% python3 -q
>>> import numpy as np
>>> np.set_printoptions(suppress=True, linewidth=100)
>>> K = np.load("x.npy")
>>> K
array([[ 4.,  0.,  0.,  0.,  0.,  0.],
       [ 0.,  4.,  0.,  0.,  0.,  0.],
       [ 0.,  0.,  8.,  4., -2., -2.],
       [ 0.,  0.,  4.,  8., -2., -2.],
       [ 0.,  0., -2., -2.,  5.,  1.],
       [ 0.,  0., -2., -2.,  1.,  5.]])
>>> low = np.linalg.cholesky(K)
>>> np.linalg.eigvalsh(K).min() > 0
np.True_
>>> low.round(1)
array([[ 2. ,  0. ,  0. ,  0. ,  0. ,  0. ],
       [ 0. ,  2. ,  0. ,  0. ,  0. ,  0. ],
       [ 0. ,  0. ,  2.8,  0. ,  0. ,  0. ],
       [ 0. ,  0. ,  1.4,  2.4,  0. ,  0. ],
       [ 0. ,  0. , -0.7, -0.4,  2.1,  0. ],
       [ 0. ,  0. , -0.7, -0.4,  0.2,  2.1]])
>>> np.round(low @ low.T, 1)
array([[ 4.,  0.,  0.,  0.,  0.,  0.],
       [ 0.,  4.,  0.,  0.,  0.,  0.],
       [ 0.,  0.,  8.,  4., -2., -2.],
       [ 0.,  0.,  4.,  8., -2., -2.],
       [ 0.,  0., -2., -2.,  5.,  1.],
       [ 0.,  0., -2., -2.,  1.,  5.]])
>>> round(float(np.prod(np.diag(low)) ** 2), 1), round(float(np.linalg.det(K)), 1)
(14336.0, 14336.0)
>>> x0 = np.array([5, 4, 5, 5, 3, 2])
>>> h = np.maximum(low @ x0, 0)
>>> np.round(low.T @ h, 1)
array([20. , 16. , 66.8, 47. ,  1.4,  0. ])
>>> np.flatnonzero(h > 1e-9)
array([0, 1, 2, 3, 4])
>>> rng = np.random.default_rng(214820)
>>> z = rng.permutation(6)
>>> z
array([2, 1, 3, 4, 0, 5])
>>> out = K[z][:, z]
>>> out
array([[ 8.,  0.,  4., -2.,  0., -2.],
       [ 0.,  4.,  0.,  0.,  0.,  0.],
       [ 4.,  0.,  8., -2.,  0., -2.],
       [-2.,  0., -2.,  5.,  0.,  1.],
       [ 0.,  0.,  0.,  0.,  4.,  0.],
       [-2.,  0., -2.,  1.,  0.,  5.]])
>>> np.diag(out)
array([8., 4., 8., 5., 4., 5.])
>>> evals, evecs = np.linalg.eigh(K)
>>> x0 = np.array([-2, -4, -1, -2, 3, 0])
>>> round(float(x0 @ K @ x0 / (x0 @ x0)), 1), evals[0], evals[-1]
(6.4, np.float64(4.0), np.float64(14.0))
>>> (np.sign(evecs[:, -1].round(6)) == np.sign(evecs[0, -1].round(6))).astype(int)
array([1, 1, 0, 0, 0, 0])
>>> np.round(evecs * np.sqrt(evals) @ evecs.T, 1)
array([[ 2. ,  0. ,  0. ,  0. ,  0. ,  0. ],
       [ 0. ,  2. ,  0. ,  0. ,  0. ,  0. ],
       [ 0. ,  0. ,  2.7,  0.7, -0.3, -0.3],
       [ 0. ,  0. ,  0.7,  2.7, -0.3, -0.3],
       [ 0. ,  0. , -0.3, -0.3,  2.2,  0.2],
       [ 0. ,  0. , -0.3, -0.3,  0.2,  2.2]])
>>> np.abs(K).sum(axis=1).max(), np.abs(evals).max()
(np.float64(16.0), np.float64(14.0))
>>> np.round(evecs * np.maximum(evals, 0) @ evecs.T, 1)
array([[ 4.,  0.,  0.,  0.,  0.,  0.],
       [ 0.,  4.,  0.,  0.,  0.,  0.],
       [ 0.,  0.,  8.,  4., -2., -2.],
       [ 0.,  0.,  4.,  8., -2., -2.],
       [ 0.,  0., -2., -2.,  5.,  1.],
       [ 0.,  0., -2., -2.,  1.,  5.]])
>>> x0 @ K @ x0
np.float64(217.0)
>>> X = np.loadtxt("m.csv", delimiter=",")
>>> X
array([[-2., -1., -2.,  2.,  3.,  0.,  2.,  3., -2.,  0., -2.,  0.,  3.,  0.],
       [ 1.,  0.,  0., -1., -3., -3.,  1.,  3.,  3., -1.,  3.,  1.,  3.,  3.],
       [-1., -1., -3.,  0., -1., -1.,  0.,  2., -1.,  0.,  1.,  3.,  2., -3.],
       [ 0.,  3.,  2., -3., -3., -3.,  0.,  2.,  2.,  3.,  0., -3.,  1.,  2.],
       [-1.,  1., -2., -2.,  1., -2.,  1., -2., -2., -3.,  1., -3., -3.,  0.],
       [ 2.,  3., -2.,  2., -2.,  1.,  3.,  2., -3., -2.,  0.,  0., -3.,  0.],
       [ 3.,  0.,  3.,  0.,  3., -2.,  0., -3., -1., -3., -3., -3.,  0., -2.],
       [ 2., -2.,  1.,  1.,  2.,  0.,  1., -1., -3.,  0.,  3., -3.,  0., -3.],
       [ 3.,  2., -1.,  1.,  3.,  0., -3., -2., -1., -3., -1., -1., -1., -2.],
       [ 1., -3., -1.,  0.,  1.,  3.,  2.,  2.,  1., -1.,  0., -2., -1., -1.],
       [ 0., -3.,  2.,  2.,  1., -3., -2., -2.,  1.,  1.,  0.,  2., -2.,  1.],
       [-2., -2., -1., -2., -3.,  3.,  3.,  0.,  1., -2.,  1.,  0., -3.,  1.],
       [-3., -1., -3.,  2.,  0., -2., -2., -3., -1., -1.,  3., -2.,  2., -2.],
       [-2.,  1.,  2., -1.,  2., -1., -3.,  0.,  0., -1., -3.,  0.,  2., -2.]])
>>> np.argsort(-np.linalg.norm(X, axis=0).round(6), kind="stable")[:3]
array([ 4,  7, 12])
>>> np.round(np.abs(np.linalg.svd(X)[2][-1]), 1) + 0
array([0.2, 0.4, 0.1, 0.2, 0.3, 0.1, 0.4, 0.1, 0.5, 0. , 0.2, 0.1, 0.1, 0.3])
>>> round(float(np.linalg.norm(X, 2) / np.linalg.norm(X)), 1)
0.5
>>> round(np.log10(np.linalg.cond(X)))
2
>>> out = np.linalg.inv(X)
>>> round(np.linalg.cond(X), 1)
np.float64(72.6)
>>> np.round(np.linalg.slogdet(X)[0], 1)
np.float64(1.0)
>>> M = np.load("block6.npy")
>>> M
array([[ -1,   1,   1,  -1,  -3,  -5],
       [  0,   0,   0,   0,   0,   0],
       [  0,   3,   0,   0,  -3,   0],
       [  0,   0,   0,   0,   0,   0],
       [ -5,  -4,   3,  -1,  -1,  -1],
       [ -8,  -3,   6,  -3,  -1,  -1],
       [  2,   3,   2,   2,   3,   0],
       [ -2,   0,   2,  -2,  -3,   3],
       [ -2,   0,   2,  -2,  -3,   3],
       [ -2,   1,   0,   2,  -1,   1],
       [ -5,  -4,   3,  -1,  -1,  -1],
       [  0,   3,   0,   0,  -3,   0],
       [  0,   0,   0,   0,   0,   0],
       [ -5,  -1,   3,   0,   2,   1],
       [ -2,   0,   2,  -2,  -3,   3],
       [-10,  -3,   8,  -5,  -4,   2],
       [ -2,   0,   2,  -2,  -3,   3],
       [  0,   0,   0,   0,   0,   0],
       [ -2,   0,   2,  -2,  -3,   3],
       [ -3,   4,   7,  -2,   0,   3],
       [ -2,   0,   2,  -2,  -3,   3],
       [ -1,   4,   5,   0,   3,   0],
       [ -2,   0,   2,  -2,  -3,   3],
       [  0,   0,   0,   0,   0,   0],
       [ -3,  -2,   3,  -3,  -3,  -2],
       [  2,   3,  -2,   2,   0,  -3],
       [  0,   0,   0,   0,   0,   0],
       [ -3,  -2,   3,  -3,  -3,  -2],
       [ -1,   1,   5,  -1,   0,  -2],
       [  0,   0,   0,   0,   0,   0],
       [ -5,   1,   5,  -4,  -3,   3],
       [  0,   0,   0,   0,   0,   0],
       [ -3,   4,   7,  -2,   0,   3],
       [ -3,   1,   7,  -3,  -3,   1],
       [ -8,  -3,   6,  -3,  -1,  -1],
       [  0,   0,   0,   0,   0,   0],
       [  0,   0,   0,   0,   0,   0],
       [ -4,  -2,   2,   0,  -1,   4],
       [ -3,   1,   3,  -2,   0,   0],
       [  0,   0,   0,   0,   0,   0],
       [  0,   0,   0,   0,   0,   0]])
>>> def softmax(z):
...     e = np.exp(z - z.max(axis=-1, keepdims=True))
...     return e / e.sum(axis=-1, keepdims=True)
... 
>>> np.round(softmax(M).sum(axis=1), 1)
array([1., 1., 1., 1., 1., 1., 1., 1., 1., 1., 1., 1., 1., 1., 1., 1., 1., 1., 1., 1., 1., 1., 1.,
       1., 1., 1., 1., 1., 1., 1., 1., 1., 1., 1., 1., 1., 1., 1., 1., 1., 1.])
>>> att = M @ M.T / np.sqrt(6)
>>> np.round(softmax(att)[32] @ M, 1)
array([-7.4, -0.4,  7.6, -3.9, -2.5,  2.4])
>>> Ac = (M - M.mean(axis=0)) / M.std(axis=0)
>>> np.argwhere(np.abs(Ac) > 2)
array([[ 0,  5],
       [ 4,  1],
       [ 5,  0],
       [ 6,  4],
       [10,  1],
       [15,  0],
       [15,  2],
       [15,  3],
       [21,  4],
       [34,  0]])
>>> np.round(Ac.std(axis=0), 1)
array([1., 1., 1., 1., 1., 1.])
>>> beta = np.linalg.lstsq(np.delete(Ac, 5, axis=1), Ac[:, 5])[0]
>>> beta.round(1)
array([-0.4,  0.4, -0.2, -0.2, -0.1])
>>> W0 = np.loadtxt("w.csv", delimiter=",")
>>> W0
array([[-3., -2., -3., -1.,  1.,  2.,  0.,  1., -2., -1., -3.],
       [ 0.,  0.,  0., -3.,  0., -1., -2.,  2.,  1., -3.,  1.],
       [ 1., -3., -2., -3.,  0.,  2., -3.,  2., -3.,  2., -1.],
       [-2., -1.,  2., -1.,  0.,  2.,  0.,  2., -2., -2.,  2.],
       [-1.,  1.,  0.,  3., -1.,  0., -3., -1., -3., -1., -2.],
       [ 3., -3.,  1.,  1.,  2., -1.,  0.,  0.,  2., -3., -2.],
       [ 3.,  0.,  1.,  2., -2., -1., -1.,  0., -1., -3.,  3.],
       [ 0., -2.,  0., -1.,  0., -2., -2.,  1., -1.,  2.,  0.],
       [ 1., -3., -1.,  0.,  1., -3., -2.,  2., -3.,  0., -1.],
       [-3.,  3., -3.,  2.,  1., -3.,  3., -2.,  2.,  1., -2.],
       [ 3.,  0., -1., -2., -1.,  3., -2., -2., -2., -3.,  2.]])
>>> O, evecs = np.linalg.qr(W0[:, :1])[0], np.linalg.qr(W0[:, 1:])[0]
>>> sig = np.linalg.svd(O.T @ evecs, compute_uv=False)
>>> np.round(np.linalg.norm(O @ O.T - evecs @ evecs.T, 2), 1)
np.float64(1.0)
>>> sig.round(1)
array([1.])
>>> x0 = np.array([5, -7, -7, 2, -9, -3, 4, 4, 1, -6, -4])
>>> np.sign((W0 @ x0).round(6))
array([ 1.,  1.,  1., -1., -1.,  1.,  1.,  1.,  1., -1.,  1.])
>>> np.einsum("ij,j->i", W0, x0)
array([ 23.,  12.,  13., -15.,  -2.,  44.,  34.,   1.,  34.,  -3.,  10.])
>>> W0 @ x0
array([ 23.,  12.,  13., -15.,  -2.,  44.,  34.,   1.,  34.,  -3.,  10.])
>>> (W0 * x0).sum(axis=1)
array([ 23.,  12.,  13., -15.,  -2.,  44.,  34.,   1.,  34.,  -3.,  10.])
>>> W0 @ (2 * x0)
array([ 46.,  24.,  26., -30.,  -4.,  88.,  68.,   2.,  68.,  -6.,  20.])
>>> x0 = np.array([2, 1, 2, -1, 1, -1, 0, 0, 1, 2, -1])
>>> h = np.maximum(W0 @ x0, 0)
>>> np.round(np.tanh(W0 @ x0), 1)
array([-1. , -1. , -1. , -1. , -1. ,  1. , -1. ,  1. , -0.8, -0.8, -1. ])
>>> np.flatnonzero(h > 1e-9)
array([5, 7])
>>> h
array([0., 0., 0., 0., 0., 5., 0., 4., 0., 0., 0.])
>>> mat = np.load("run10.npy")
>>> mat
array([[0, 0, 0, 0],
       [3, 3, 3, 3],
       [0, 0, 0, 0],
       [3, 3, 3, 3]])
>>> P = np.triu(np.array([[4, 4, 2, 2], [2, 3, 4, 0], [3, 2, 1, 0], [3, 4, 2, 2]]), 1) + np.eye(4)
>>> out = P @ mat @ np.linalg.inv(P)
>>> np.linalg.matrix_rank(out)
np.int64(1)
>>> out
array([[ 18., -54., 198., -18.],
       [  3.,  -9.,  33.,  -3.],
       [  0.,   0.,   0.,   0.],
       [  3.,  -9.,  33.,  -3.]])
>>> np.round(np.poly(out), 1) + 0
array([ 1., -6.,  0.,  0.,  0.])
>>> np.trace(out), np.trace(mat)
(np.float64(6.0), np.int64(6))
>>> round(np.linalg.det(out), 1)
np.float64(0.0)
